$ python3 -q
>>> import numpy as np
>>> from numpy import linalg as LA
>>> np.set_printoptions(suppress=True, linewidth=200)
>>> tidy = lambda a: np.round(a, 3) + 0
>>> X = np.loadtxt("arr.csv", delimiter=",")
>>> X
array([[ 2.,  2.,  2.,  2.,  2.,  2.,  2.],
       [ 2.,  4.,  4.,  4.,  4.,  4.,  4.],
       [ 2.,  4.,  6.,  6.,  6.,  6.,  6.],
       [ 2.,  4.,  6.,  8.,  8.,  8.,  8.],
       [ 2.,  4.,  6.,  8., 10., 10., 10.],
       [ 2.,  4.,  6.,  8., 10., 12., 12.],
       [ 2.,  4.,  6.,  8., 10., 12., 14.]])
>>> f = np.array([-2, -3])
>>> np.cross(X[4, :3], X[2, :3])
array([0., 0., 0.])
>>> arr = np.loadtxt("mat.csv", delimiter=",")
>>> arr
array([[-2.,  0.,  3.,  0.,  0.,  0.,  0.,  3.,  0.,  0.],
       [ 0.,  0.,  2.,  0.,  0., -1.,  0.,  0., -1.,  0.],
       [ 0.,  0.,  2.,  0.,  0.,  0.,  0.,  0.,  0.,  0.],
       [ 0., -2.,  0.,  3.,  0.,  0.,  0.,  0.,  0.,  0.],
       [ 0.,  0.,  3.,  0.,  0., -1.,  2.,  0.,  0.,  0.],
       [ 0.,  0.,  0.,  2.,  3.,  3.,  0., -2.,  3.,  0.],
       [ 0.,  0.,  0.,  0.,  0.,  0.,  0.,  0.,  0., -2.],
       [ 2.,  0.,  1.,  1.,  1.,  0.,  0.,  0.,  0., -2.]])
>>> out = np.array([[-6, -6],
...     [-8, 3],
...     [-1, -6],
...     [-3, 6],
...     [-3, -1],
...     [3, 6],
...     [3, -4],
...     [-4, 2],
...     [3, -6],
...     [-7, -5]])
>>> np.einsum("ik,kj->ji", arr, out)
array([[ -3.,  -8.,  -2.,   7.,   0.,  11.,  14.,  -5.],
       [  0., -12., -12.,  12., -32.,   5.,  10.,  -3.]])
>>> print(arr @ out)
[[ -3.   0.]
 [ -8. -12.]
 [ -2. -12.]
 [  7.  12.]
 [  0. -32.]
 [ 11.   5.]
 [ 14.  10.]
 [ -5.  -3.]]
>>> LA.matrix_rank(arr @ out)
np.int64(2)
>>> np.einsum("ik,kj->ij", arr, out)
array([[ -3.,   0.],
       [ -8., -12.],
       [ -2., -12.],
       [  7.,  12.],
       [  0., -32.],
       [ 11.,   5.],
       [ 14.,  10.],
       [ -5.,  -3.]])
